% python3 -q
>>> import numpy as np
>>> import numpy.linalg as la
>>> np.set_printoptions(suppress=True, linewidth=100)
>>> rnd = lambda a: np.round(a, 1) + 0
>>> m1 = np.load("a.npy")
>>> m1
array([[ 144,   -3,    5,    0,   -3,   -1,   -4,   -5,    2],
       [  -3,    2,    1,   -2,    5,   -1,   -5,   -1,   -4],
       [  -1,    5, -180,   -3,   -4,   -4,   -4,   -1,   -3],
       [  -4,    2,   -1,  120,    3,   -1,   -2,   -3,   -3],
       [   3,    0,   -3,   -5, -156,    3,   -5,    5,    3],
       [  -2,   -5,    3,   -5,    3, -100,    5,    3,   -5],
       [  -2,    2,    5,   -1,    1,    5,  -36,    1,   -4],
       [  -3,    0,   -2,    5,    2,    0,    3,  -99,   -3],
       [   0,    2,   -1,    4,   -2,    1,    2,   -1, -185]])
>>> x0 = np.array([-1, -3, -2, 2, -1, 3, -1, -3, -1])
>>> target = m1 @ x0
>>> b, lr = np.zeros(9), 1 / la.norm(m1, 2) ** 2
>>> for i in range(12):
...     b -= lr * m1.T @ (m1 @ b - target)
...     if i % 2 == 0: print(i, round(la.norm(m1 @ b - target), 1))
... 
0 333.9
2 150.2
4 73.4
6 39.3
8 24.5
10 18.4
>>> rnd(la.cond(m1))
np.float64(109.0)
>>> rnd(b)
array([-0.9,  0.3, -1.9,  2. , -1. ,  2.8, -0.4, -2.9, -1. ])
>>> left, s, vt = la.svd(m1)
>>> rnd(s)
array([186.2, 180.3, 157.4, 143.2, 120.4, 100.6,  97.7,  36.2,   1.7])
>>> Y = left[:, :8] @ np.diag(s[:8]) @ vt[:8]
>>> la.matrix_rank(Y)
np.int64(8)
>>> [round(float(x), 1) for x in la.svd(m1, compute_uv=False)[:3]]
[186.2, 180.3, 157.4]
>>> round(np.log10(la.cond(m1)))
2
>>> la.cond(m1) > 100
np.True_
>>> q, V = la.qr(m1[:, :3])[0], la.qr(m1[:, 3:])[0]
>>> s = la.svd(q.T @ V, compute_uv=False)
>>> (s > 0.9).sum()
np.int64(1)
>>> rnd(la.norm(q @ q.T - V @ V.T, 2))
np.float64(1.0)
>>> rnd(s)
array([1. , 0.1, 0. ])
>>> rnd(np.degrees(np.arccos(s.clip(0, 1))))
array([15.7, 81.4, 88.2])
>>> u = np.array([-2, -2, -1, 0, 1, 0, 1, 2, -1])
>>> Y = m1 + np.outer(u, np.eye(9)[2])
>>> rnd(la.det(Y) / la.det(m1)), rnd(1 + la.solve(m1, u)[2])
(np.float64(1.0), np.float64(1.0))
>>> Y
array([[ 144.,   -3.,    3.,    0.,   -3.,   -1.,   -4.,   -5.,    2.],
       [  -3.,    2.,   -1.,   -2.,    5.,   -1.,   -5.,   -1.,   -4.],
       [  -1.,    5., -181.,   -3.,   -4.,   -4.,   -4.,   -1.,   -3.],
       [  -4.,    2.,   -1.,  120.,    3.,   -1.,   -2.,   -3.,   -3.],
       [   3.,    0.,   -2.,   -5., -156.,    3.,   -5.,    5.,    3.],
       [  -2.,   -5.,    3.,   -5.,    3., -100.,    5.,    3.,   -5.],
       [  -2.,    2.,    6.,   -1.,    1.,    5.,  -36.,    1.,   -4.],
       [  -3.,    0.,    0.,    5.,    2.,    0.,    3.,  -99.,   -3.],
       [   0.,    2.,   -2.,    4.,   -2.,    1.,    2.,   -1., -185.]])
>>> la.matrix_rank(Y - m1)
np.int64(1)
>>> la.matrix_rank(la.inv(Y) - la.inv(m1), tol=1e-8)
np.int64(1)
>>> J = np.load("x.npy")
>>> J
array([[ 0.6,  0.8,  2. ,  3. , -0.2, -1.6, -0.9],
       [-0.8,  0.3, -0.7,  4.5,  1.9,  1.8,  1. ],
       [-0.3, -0.9, -0.6, -2.1, -0.2, -1.6, -0.8],
       [ 0. ,  0.7,  2.8,  0.6,  0.9, -1.6,  0.2],
       [ 0.4, -0.6,  1.4, -2.4, -0.7,  1.4, -0.5],
       [-0.9, -1.1, -1.6, -1.8, -1.2,  0.2, -2.1],
       [ 0. , -0.9,  0.1, -3. ,  0.3,  1.4,  2.1],
       [ 0.5, -1.6, -0.4,  3. ,  0.5, -1.8,  0.8],
       [ 0.6,  0.8,  0.2,  3.6,  1.5,  1.1,  1.9]])
>>> x0 = np.array([-3, 1, -2, 2, 3, -2, -1])
>>> target = J @ x0
>>> rnd(la.pinv(J) @ J)
array([[1., 0., 0., 0., 0., 0., 0.],
       [0., 1., 0., 0., 0., 0., 0.],
       [0., 0., 1., 0., 0., 0., 0.],
       [0., 0., 0., 1., 0., 0., 0.],
       [0., 0., 0., 0., 1., 0., 0.],
       [0., 0., 0., 0., 0., 1., 0.],
       [0., 0., 0., 0., 0., 0., 1.]])
>>> rnd(target)
array([  4.5,  14.2,   0.4,   2. , -13.8,  -0.7, -11.1,   8. ,   6.2])
>>> try:
...     la.solve(J, target)
... except la.LinAlgError as e:
...     print(e)
... 
Last 2 dimensions of the array must be square
>>> rng = np.random.default_rng(484)
>>> target = target + 0.1 * rng.normal(size=9)
>>> rnd(target)
array([  4.6,  14.3,   0.4,   1.9, -14. ,  -0.7, -11.2,   7.9,   6.2])
>>> b, *_ = la.lstsq(J, target)
>>> rnd(J.T @ (target - J @ b))
array([0., 0., 0., 0., 0., 0., 0.])
>>> rnd(la.norm(target - J @ b))
np.float64(0.1)
>>> rnd(b)
array([-3.1,  1.1, -2. ,  2. ,  2.9, -2. , -1. ])
>>> Y = np.array([[2, -3], [-2, 5], [-1, 4], [2, 3], [-1, -2], [3, 0], [3, 2]])
>>> rnd(np.einsum("ij,ij->i", J, J))
array([17.4, 29.3,  8.9, 12.1, 10.9, 13.7, 16.3, 16.1, 21.1])
>>> np.vstack([J, Y.T]).shape
(11, 7)
>>> Y @ J
Traceback (most recent call last):
  File "<python-input-48>", line 1, in <module>
    Y @ J
    ~~^~~
ValueError: matmul: Input operand 1 has a mismatch in its core dimension 0, with gufunc signature (n?,k),(k,m?)->(n?,m?) (size 9 is different from 2)
>>> P = J @ la.solve(J.T @ J, J.T)
>>> rnd(P @ J[:, 1])
array([ 0.8,  0.3, -0.9,  0.7, -0.6, -1.1, -0.9, -1.6,  0.8])
>>> rnd(la.eigvalsh(P))
array([0., 0., 1., 1., 1., 1., 1., 1., 1.])
>>> rnd(np.diag(P))
array([0.6, 0.9, 0.7, 0.8, 1. , 0.6, 0.8, 0.9, 0.6])
>>> left, s, vt = la.svd(J, full_matrices=False)
>>> rnd(np.abs(vt[0]))
array([0. , 0.1, 0.1, 0.9, 0.3, 0. , 0.2])
>>> np.abs(left[:, 0]).round(6).argmax()
np.int64(1)
>>> (s > 1e-8).sum()
np.int64(7)
>>> rnd(vt @ vt.T)
array([[1., 0., 0., 0., 0., 0., 0.],
       [0., 1., 0., 0., 0., 0., 0.],
       [0., 0., 1., 0., 0., 0., 0.],
       [0., 0., 0., 1., 0., 0., 0.],
       [0., 0., 0., 0., 1., 0., 0.],
       [0., 0., 0., 0., 0., 1., 0.],
       [0., 0., 0., 0., 0., 0., 1.]])
>>> rnd(np.sqrt((s ** 2).sum())), rnd(la.norm(J))
(np.float64(12.1), np.float64(12.1))
>>> rnd(s)
array([9.2, 5.2, 4.4, 3.1, 1.8, 1.5, 0.4])
>>> rnd(left.T @ left)
array([[1., 0., 0., 0., 0., 0., 0.],
       [0., 1., 0., 0., 0., 0., 0.],
       [0., 0., 1., 0., 0., 0., 0.],
       [0., 0., 0., 1., 0., 0., 0.],
       [0., 0., 0., 0., 1., 0., 0.],
       [0., 0., 0., 0., 0., 1., 0.],
       [0., 0., 0., 0., 0., 0., 1.]])
>>> np.allclose(left * s @ vt, J)
True
>>> Y = J + rng.integers(-2, 3, (9, 6)) @ rng.integers(-2, 3, (6, 7))
>>> rnd(Y)
array([[ -1.4,   0.8,   9. ,   9. ,   3.8,   3.4,  -0.9],
       [  2.2,   3.3,   5.3,   4.5,   2.9,   4.8,   3. ],
       [ -3.3,   2.1,  -0.6,  -2.1,  -1.2,  -1.6,   3.2],
       [  2. ,   3.7,   2.8,  -4.4,  -2.1,  -2.6,   2.2],
       [ -0.6,  -5.6,  -2.6,  -4.4,  -1.7,  -0.6,  -5.5],
       [ -0.9,  -0.1,  -1.6,  -4.8,  -2.2,   1.2,   2.9],
       [  0. ,  -4.9,  -4.9,  -1. ,  -1.7,   7.4,   3.1],
       [ -2.5, -11.6, -12.4,   2. ,  -3.5,  -0.8,  -5.2],
       [ -1.4,  -5.2, -13.8,   3.6,  -4.5,  -0.9,  -6.1]])
>>> np.abs(Y - J).sum(axis=1)
array([24., 18., 11., 16., 20., 11., 20., 37., 38.])
>>> rnd(Y - J)
array([[ -2.,   0.,   7.,   6.,   4.,   5.,   0.],
       [  3.,   3.,   6.,   0.,   1.,   3.,   2.],
       [ -3.,   3.,   0.,   0.,  -1.,   0.,   4.],
       [  2.,   3.,   0.,  -5.,  -3.,  -1.,   2.],
       [ -1.,  -5.,  -4.,  -2.,  -1.,  -2.,  -5.],
       [  0.,   1.,   0.,  -3.,  -1.,   1.,   5.],
       [  0.,  -4.,  -5.,   2.,  -2.,   6.,   1.],
       [ -3., -10., -12.,  -1.,  -4.,   1.,  -6.],
       [ -2.,  -6., -14.,   0.,  -6.,  -2.,  -8.]])
>>> mat = np.load("block11.npy")
>>> mat
array([[2, 3, 0, 0],
       [1, 3, 0, 0],
       [0, 0, 2, 3],
       [0, 0, 1, 3]])
>>> idx = rng.permutation(4)
>>> idx
array([2, 1, 0, 3])
>>> Y = mat[idx][:, idx]
>>> rnd(la.det(Y)), rnd(la.det(mat[idx]))
(np.float64(9.0), np.float64(-9.0))
>>> np.diag(Y)
array([2, 3, 2, 3])
>>> np.allclose(Y, mat)
False
>>> left, s = la.svd(mat)
Traceback (most recent call last):
  File "<python-input-74>", line 1, in <module>
    left, s = la.svd(mat)
    ^^^^^^^
ValueError: too many values to unpack (expected 2)
>>> left, s, vt = la.svd(mat, full_matrices=False)
>>> rnd(np.sqrt((s ** 2).sum())), rnd(la.norm(mat))
(np.float64(6.8), np.float64(6.8))
>>> th = np.radians(30)
>>> R = np.eye(4)
>>> R[0, 0] = R[1, 1] = np.cos(th)
>>> R[0, 1], R[1, 0] = -np.sin(th), np.sin(th)
>>> rnd(R)
array([[ 0.9, -0.5,  0. ,  0. ],
       [ 0.5,  0.9,  0. ,  0. ],
       [ 0. ,  0. ,  1. ,  0. ],
       [ 0. ,  0. ,  0. ,  1. ]])
>>> Y = mat @ R.T
>>> np.allclose(la.norm(mat, axis=1), la.norm(Y, axis=1))
True
>>> rnd(Y)
array([[ 0.2,  3.6,  0. ,  0. ],
       [-0.6,  3.1,  0. ,  0. ],
       [ 0. ,  0. ,  2. ,  3. ],
       [ 0. ,  0. ,  1. ,  3. ]])
>>> rnd(la.det(R)), rnd(np.trace(R))
(np.float64(1.0), np.float64(3.7))
>>> q = Y.astype(float).copy()
>>> for j in range(4):
...     q[:, j] -= q[:, :j] @ (q[:, :j].T @ q[:, j])
...     q[:, j] /= la.norm(q[:, j])
... 
>>> rnd(q)
array([[ 0.3,  0.9,  0. ,  0. ],
       [-0.9,  0.3,  0. ,  0. ],
       [ 0. ,  0. ,  0.9, -0.4],
       [ 0. ,  0. ,  0.4,  0.9]])
>>> x0 = np.array([0, 0, 0, 3])
>>> mat @ (2 * x0)
array([ 0,  0, 18, 18])
>>> np.einsum("ij,j->i", mat, x0)
array([0, 0, 9, 9])
>>> np.sign((mat @ x0).round(6))
array([0, 0, 1, 1])
>>> K = np.load("sample19.npy")
>>> K
array([[0, 2, 1, 1, 1, 2, 1, 0, 0],
       [0, 0, 0, 1, 2, 1, 2, 1, 1],
       [0, 0, 0, 1, 1, 1, 0, 0, 0],
       [0, 0, 0, 0, 1, 2, 0, 2, 2],
       [0, 0, 0, 0, 0, 0, 1, 2, 2],
       [0, 0, 0, 0, 0, 0, 2, 1, 1],
       [0, 0, 0, 0, 0, 0, 0, 2, 0],
       [0, 0, 0, 0, 0, 0, 0, 0, 2],
       [0, 0, 0, 0, 0, 0, 0, 0, 0]])
>>> # null space of dimension 2
>>> rank = la.matrix_rank(K)
>>> rank
np.int64(7)
>>> null = la.svd(K)[2][rank:].T
>>> rnd(K @ null)
array([[0., 0.],
       [0., 0.],
       [0., 0.],
       [0., 0.],
       [0., 0.],
       [0., 0.],
       [0., 0.],
       [0., 0.],
       [0., 0.]])
>>> [int(la.matrix_rank(K[:i])) for i in range(1, len(K) + 1)]
[1, 2, 3, 4, 5, 6, 7, 7, 7]
>>> [int(la.matrix_rank(K[:, :j + 1])) for j in range(9)]
[0, 1, 1, 2, 3, 4, 5, 6, 7]
>>> rnd(null @ null.T)
array([[ 1. ,  0. ,  0. ,  0. ,  0. ,  0. ,  0. ,  0. ,  0. ],
       [ 0. ,  0.2, -0.4,  0. ,  0. ,  0. ,  0. ,  0. ,  0. ],
       [ 0. , -0.4,  0.8,  0. ,  0. ,  0. ,  0. ,  0. ,  0. ],
       [ 0. ,  0. ,  0. ,  0. ,  0. ,  0. ,  0. ,  0. ,  0. ],
       [ 0. ,  0. ,  0. ,  0. ,  0. ,  0. ,  0. ,  0. ,  0. ],
       [ 0. ,  0. ,  0. ,  0. ,  0. ,  0. ,  0. ,  0. ,  0. ],
       [ 0. ,  0. ,  0. ,  0. ,  0. ,  0. ,  0. ,  0. ,  0. ],
       [ 0. ,  0. ,  0. ,  0. ,  0. ,  0. ,  0. ,  0. ,  0. ],
       [ 0. ,  0. ,  0. ,  0. ,  0. ,  0. ,  0. ,  0. ,  0. ]])
>>> [int(la.matrix_rank(np.delete(K, i, axis=0))) for i in range(9)]
[6, 6, 6, 6, 7, 7, 7, 7, 7]
>>> null.shape
(9, 2)
>>> left, s, vt = la.svd(K)
>>> V = vt[:(s > 1e-8).sum()]
>>> x0 = K[0] + 3 * K[7] + rng.integers(2) * np.eye(9)[8]
>>> x0
array([0., 2., 1., 1., 1., 2., 1., 0., 6.])
>>> rnd(V.T @ V)
array([[0. , 0. , 0. , 0. , 0. , 0. , 0. , 0. , 0. ],
       [0. , 0.8, 0.4, 0. , 0. , 0. , 0. , 0. , 0. ],
       [0. , 0.4, 0.2, 0. , 0. , 0. , 0. , 0. , 0. ],
       [0. , 0. , 0. , 1. , 0. , 0. , 0. , 0. , 0. ],
       [0. , 0. , 0. , 0. , 1. , 0. , 0. , 0. , 0. ],
       [0. , 0. , 0. , 0. , 0. , 1. , 0. , 0. , 0. ],
       [0. , 0. , 0. , 0. , 0. , 0. , 1. , 0. , 0. ],
       [0. , 0. , 0. , 0. , 0. , 0. , 0. , 1. , 0. ],
       [0. , 0. , 0. , 0. , 0. , 0. , 0. , 0. , 1. ]])
>>> rnd(np.diag(V.T @ V))
array([0. , 0.8, 0.2, 1. , 1. , 1. , 1. , 1. , 1. ])
>>> rnd(la.norm(x0 - V.T @ V @ x0))
np.float64(0.0)
>>> la.matrix_rank(np.vstack([K, x0]))
np.int64(7)
